In [1]: import numpy as np

In [2]: np.set_printoptions(suppress=True, linewidth=140)

In [3]: X = np.load("test1.npy")

In [4]: X
Out[4]: 
array([[-1.96,  0.99,  0.98],
       [-1.98,  1.01,  1.01],
       [-2.03,  0.96,  0.97],
       [-1.94,  1.  ,  0.97],
       [-1.97,  1.01,  1.01],
       [-1.97,  1.  ,  0.97],
       [-2.01,  1.02,  1.  ],
       [-1.99,  0.98,  1.  ],
       [-1.98,  1.03,  0.99],
       [-1.96,  0.99,  1.01],
       [-0.99, -1.01, -0.01],
       [-0.98, -0.99,  0.03],
       [-0.98, -1.  ,  0.01],
       [-1.01, -0.97,  0.03],
       [-1.01, -1.  , -0.01],
       [-0.99, -1.04, -0.04],
       [-1.03, -1.  ,  0.01],
       [-1.01, -1.  ,  0.01],
       [-1.  , -1.03,  0.01],
       [-1.04, -1.01, -0.01],
       [ 0.96,  0.01,  0.01],
       [ 1.01,  0.02, -0.03],
       [ 0.99, -0.03,  0.  ],
       [ 0.97,  0.  ,  0.  ],
       [ 0.97,  0.03, -0.01],
       [ 0.99, -0.02, -0.01],
       [ 1.  ,  0.02, -0.01],
       [ 1.  , -0.01,  0.01],
       [ 1.  , -0.04,  0.01],
       [ 1.  ,  0.03, -0.01]])

In [5]: O, R = np.linalg.qr(X)

In [6]: np.round(O.T @ O, 2) + 0
Out[6]: 
array([[1., 0., 0.],
       [0., 1., 0.],
       [0., 0., 1.]])

In [7]: np.trace(O @ O.T)
Out[7]: np.float64(3.0)

In [8]: R.round(2)
Out[8]: 
array([[ 7.68, -1.26, -2.56],
       [ 0.  , -4.3 , -1.55],
       [ 0.  ,  0.  , -0.94]])

In [9]: proj = X @ np.linalg.solve(X.T @ X, X.T)

In [10]: np.allclose(proj @ proj, proj)
Out[10]: True

In [11]: np.round(proj @ X[:, 2], 2) + 0
Out[11]: 
array([ 0.98,  1.01,  0.97,  0.97,  1.01,  0.97,  1.  ,  1.  ,  0.99,  1.01, -0.01,  0.03,  0.01,  0.03, -0.01, -0.04,  0.01,  0.01,  0.01,
       -0.01,  0.01, -0.03,  0.  ,  0.  , -0.01, -0.01, -0.01,  0.01,  0.01, -0.01])

In [12]: W1 = np.array([[1, 0, 1], [3, 3, 2], [1, 0, 2]])

In [13]: beta = np.array([0, -2, 2])

In [14]: act = np.maximum(X @ W1 + beta, 0)

In [15]: (act > 0).astype(int)
Out[15]: 
array([[1, 1, 1],
       [1, 1, 1],
       [1, 1, 1],
       [1, 1, 1],
       [1, 1, 1],
       [1, 1, 1],
       [1, 1, 1],
       [1, 1, 1],
       [1, 1, 1],
       [1, 1, 1],
       [0, 0, 0],
       [0, 0, 0],
       [0, 0, 0],
       [0, 0, 0],
       [0, 0, 0],
       [0, 0, 0],
       [0, 0, 0],
       [0, 0, 0],
       [0, 0, 0],
       [0, 0, 0],
       [1, 0, 1],
       [1, 0, 1],
       [1, 0, 1],
       [1, 0, 1],
       [1, 0, 1],
       [1, 0, 1],
       [1, 0, 1],
       [1, 0, 1],
       [1, 0, 1],
       [1, 0, 1]])

In [16]: np.round((act > 0).mean(axis=0), 2)
Out[16]: array([0.67, 0.33, 0.67])

In [17]: cent = np.array([[-1, 2], [0, 0], [-1, -2]])

In [18]: W1 @ cent
Out[18]: 
array([[-2,  0],
       [-5,  2],
       [-3, -2]])

In [19]: (act @ cent).round(6).argmax(axis=1)
Out[19]: array([1, 1, 1, 1, 1, 1, 1, 1, 1, 1, 0, 0, 0, 0, 0, 0, 0, 0, 0, 0, 0, 1, 0, 0, 1, 0, 1, 0, 0, 1])

In [20]: M2 = np.c_[X[:, :1] @ np.array([[4]]), np.array([1, -4, -1, -1, -1, -4, 1, 0, -3, 1, 4, 5, 4, 0, -2, -3, 3, 5, -5, -4, -1, -5, 4, 1, -3, -1, -1, 4, 0, -5])]

In [21]: M2
Out[21]: 
array([[-7.84,  1.  ],
       [-7.92, -4.  ],
       [-8.12, -1.  ],
       [-7.76, -1.  ],
       [-7.88, -1.  ],
       [-7.88, -4.  ],
       [-8.04,  1.  ],
       [-7.96,  0.  ],
       [-7.92, -3.  ],
       [-7.84,  1.  ],
       [-3.96,  4.  ],
       [-3.92,  5.  ],
       [-3.92,  4.  ],
       [-4.04,  0.  ],
       [-4.04, -2.  ],
       [-3.96, -3.  ],
       [-4.12,  3.  ],
       [-4.04,  5.  ],
       [-4.  , -5.  ],
       [-4.16, -4.  ],
       [ 3.84, -1.  ],
       [ 4.04, -5.  ],
       [ 3.96,  4.  ],
       [ 3.88,  1.  ],
       [ 3.88, -3.  ],
       [ 3.96, -1.  ],
       [ 4.  , -1.  ],
       [ 4.  ,  4.  ],
       [ 4.  ,  0.  ],
       [ 4.  , -5.  ]])

In [22]: np.linalg.matrix_rank(M2)
Out[22]: np.int64(2)

In [23]: feats = np.load("m.npy")

In [24]: feats
Out[24]: 
array([[-1.  , -0.88, -0.36,  0.97,  0.97, -0.98],
       [ 0.49,  0.95,  1.  ,  0.63,  0.88,  0.99],
       [ 1.  , -0.88, -1.  , -1.  , -1.  , -0.37],
       [-0.26,  1.  ,  1.  ,  0.73, -0.82,  0.68],
       [-0.99, -0.85,  0.43,  0.73,  0.84, -0.65],
       [ 1.  , -0.9 , -1.  , -0.98, -0.77,  0.83],
       [-0.65,  0.44,  0.72,  0.6 ,  0.32, -0.4 ],
       [ 0.66,  0.97,  0.95,  0.81,  0.74,  0.71],
       [-0.25,  0.95,  0.99,  0.91,  0.92,  0.84],
       [ 0.02, -0.94, -0.98, -0.09,  0.88,  0.46],
       [-0.99, -1.  , -1.  ,  0.38,  0.94, -0.89]])

In [25]: proj = feats @ np.linalg.solve(feats.T @ feats, feats.T)

In [26]: np.allclose(proj @ proj, proj)
Out[26]: True

In [27]: np.round(np.diag(proj), 2)
Out[27]: array([0.6 , 0.37, 0.55, 0.89, 0.9 , 0.59, 0.15, 0.62, 0.31, 0.52, 0.49])

In [28]: round(np.linalg.norm(feats, 1), 2), np.round(np.linalg.norm(feats, np.inf), 2)
Out[28]: (np.float64(9.76), np.float64(5.48))

In [29]: np.round(np.linalg.norm(feats) ** 2 / np.linalg.norm(feats, 2) ** 2, 2)
Out[29]: np.float64(2.04)

In [30]: round(float(feats[7] @ feats[3]), 2)
Out[30]: 2.22

In [31]: np.round(np.linalg.norm(feats, axis=1), 2)
Out[31]: array([2.18, 2.07, 2.22, 1.93, 1.88, 2.25, 1.33, 2.  , 2.08, 1.68, 2.19])

In [32]: np.round(np.linalg.norm(feats, axis=0), 2)
Out[32]: array([2.49, 2.98, 2.95, 2.52, 2.8 , 2.45])

In [33]: np.linalg.norm(feats, axis=2)
AxisError: axis 2 is out of bounds for array of dimension 2


In [34]: np.round(np.linalg.norm(feats[7], 1), 2), round(np.linalg.norm(feats[7], np.inf), 2)
Out[34]: (np.float64(4.84), np.float64(0.97))

In [35]: x0 = np.array([5, -3, -3, 5, 3, 4])

In [36]: target = feats @ x0

In [37]: np.round(np.linalg.solve(feats.T @ feats, feats.T @ target), 2)
Out[37]: array([ 5., -3., -3.,  5.,  3.,  4.])

In [38]: np.round(np.linalg.lstsq(feats, target)[0], 2)
Out[38]: array([ 5., -3., -3.,  5.,  3.,  4.])

In [39]: target.round(2)
Out[39]: array([ 2.56,  6.35,  1.16, -3.39, -0.12,  6.81, -4.37,  6.65,  3.6 ,  9.89,  2.21])

In [40]: np.linalg.solve(feats, target)
LinAlgError: Last 2 dimensions of the array must be square


In [41]: rng = np.random.default_rng(86)

In [42]: target = target + 0.02 * rng.normal(size=11)

In [43]: target.round(2)
Out[43]: array([ 2.53,  6.34,  1.17, -3.38, -0.14,  6.82, -4.36,  6.65,  3.6 ,  9.86,  2.21])

In [44]: beta, *_ = np.linalg.lstsq(feats, target)

In [45]: beta.round()
Out[45]: array([ 5., -3., -3.,  5.,  3.,  4.])

In [46]: beta.round(2)
Out[46]: array([ 5.  , -2.99, -3.  ,  5.  ,  2.99,  4.  ])

In [47]: [round(float(np.linalg.norm(np.linalg.solve(feats.T @ feats + lam * np.eye(6), feats.T @ target))), 2) for lam in (0, 1, 10, 100)]
Out[47]: [9.63, 6.53, 2.42, 0.34]

In [48]: M2 = np.c_[feats[:, :2] @ np.array([[0, 2], [2, 1]]), np.array([1, -1, 1, -3, -1, 1, 1, 3, 0, -5, 2])]

In [49]: M2.round(2)
Out[49]: 
array([[-1.76, -2.88,  1.  ],
       [ 1.9 ,  1.93, -1.  ],
       [-1.76,  1.12,  1.  ],
       [ 2.  ,  0.48, -3.  ],
       [-1.7 , -2.83, -1.  ],
       [-1.8 ,  1.1 ,  1.  ],
       [ 0.88, -0.86,  1.  ],
       [ 1.94,  2.29,  3.  ],
       [ 1.9 ,  0.45,  0.  ],
       [-1.88, -0.9 , -5.  ],
       [-2.  , -2.98,  2.  ]])

In [50]: np.round(np.linalg.norm(np.linalg.qr(feats)[0].T @ M2, axis=0) ** 2 / ((M2 ** 2).sum(axis=0) + 1e-12), 2)
Out[50]: array([1.  , 1.  , 0.45])

In [51]: np.linalg.matrix_rank(M2)
Out[51]: np.int64(3)

In [52]: data = np.loadtxt("data.csv", delimiter=",")

In [53]: data
Out[53]: 
array([[22.,  7., 20., 13.,  0., 12., 10., 13.,  9., 18.],
       [ 7.,  5.,  5.,  6.,  0.,  1.,  6.,  7.,  1.,  7.],
       [20.,  5., 19., 11.,  0., 12.,  8., 11.,  9., 15.],
       [13.,  6., 11.,  9.,  0.,  5.,  8., 10.,  4., 11.],
       [ 0.,  0.,  0.,  0.,  0.,  0.,  0.,  0.,  0.,  0.],
       [12.,  1., 12.,  5.,  0., 10.,  2.,  3.,  7., 10.],
       [10.,  6.,  8.,  8.,  0.,  2.,  8., 10.,  2.,  8.],
       [13.,  7., 11., 10.,  0.,  3., 10., 13.,  3.,  9.],
       [ 9.,  1.,  9.,  4.,  0.,  7.,  2.,  3.,  5.,  7.],
       [18.,  7., 15., 11.,  0., 10.,  8.,  9.,  7., 19.]])

In [54]: ev, evecs = np.linalg.eigvalsh(data)
ValueError: too many values to unpack (expected 2)


In [55]: ev, evecs = np.linalg.eigh(data)

In [56]: np.unique(ev.round(6) + 0, return_counts=True)[1]
Out[56]: array([7, 1, 1, 1])

In [57]: ev.round(2) + 0
Out[57]: array([ 0.  ,  0.  ,  0.  ,  0.  ,  0.  ,  0.  ,  0.  ,  5.56, 16.49, 87.95])

In [58]: np.round(evecs.T @ data @ evecs, 2) + 0
Out[58]: 
array([[ 0.  ,  0.  ,  0.  ,  0.  ,  0.  ,  0.  ,  0.  ,  0.  ,  0.  ,  0.  ],
       [ 0.  ,  0.  ,  0.  ,  0.  ,  0.  ,  0.  ,  0.  ,  0.  ,  0.  ,  0.  ],
       [ 0.  ,  0.  ,  0.  ,  0.  ,  0.  ,  0.  ,  0.  ,  0.  ,  0.  ,  0.  ],
       [ 0.  ,  0.  ,  0.  ,  0.  ,  0.  ,  0.  ,  0.  ,  0.  ,  0.  ,  0.  ],
       [ 0.  ,  0.  ,  0.  ,  0.  ,  0.  ,  0.  ,  0.  ,  0.  ,  0.  ,  0.  ],
       [ 0.  ,  0.  ,  0.  ,  0.  ,  0.  ,  0.  ,  0.  ,  0.  ,  0.  ,  0.  ],
       [ 0.  ,  0.  ,  0.  ,  0.  ,  0.  ,  0.  ,  0.  ,  0.  ,  0.  ,  0.  ],
       [ 0.  ,  0.  ,  0.  ,  0.  ,  0.  ,  0.  ,  0.  ,  5.56,  0.  ,  0.  ],
       [ 0.  ,  0.  ,  0.  ,  0.  ,  0.  ,  0.  ,  0.  ,  0.  , 16.49,  0.  ],
       [ 0.  ,  0.  ,  0.  ,  0.  ,  0.  ,  0.  ,  0.  ,  0.  ,  0.  , 87.95]])

In [59]: np.round(np.linalg.eigvalsh(data + 4 * np.eye(10)), 2)
Out[59]: array([ 4.  ,  4.  ,  4.  ,  4.  ,  4.  ,  4.  ,  4.  ,  9.56, 20.49, 91.95])

In [60]: np.abs(evecs[:, -1]).round(6).argmax()
Out[60]: np.int64(0)

In [61]: np.round(np.abs(evecs[:, -1]), 2)
Out[61]: array([0.5 , 0.18, 0.44, 0.31, 0.  , 0.26, 0.24, 0.31, 0.19, 0.42])
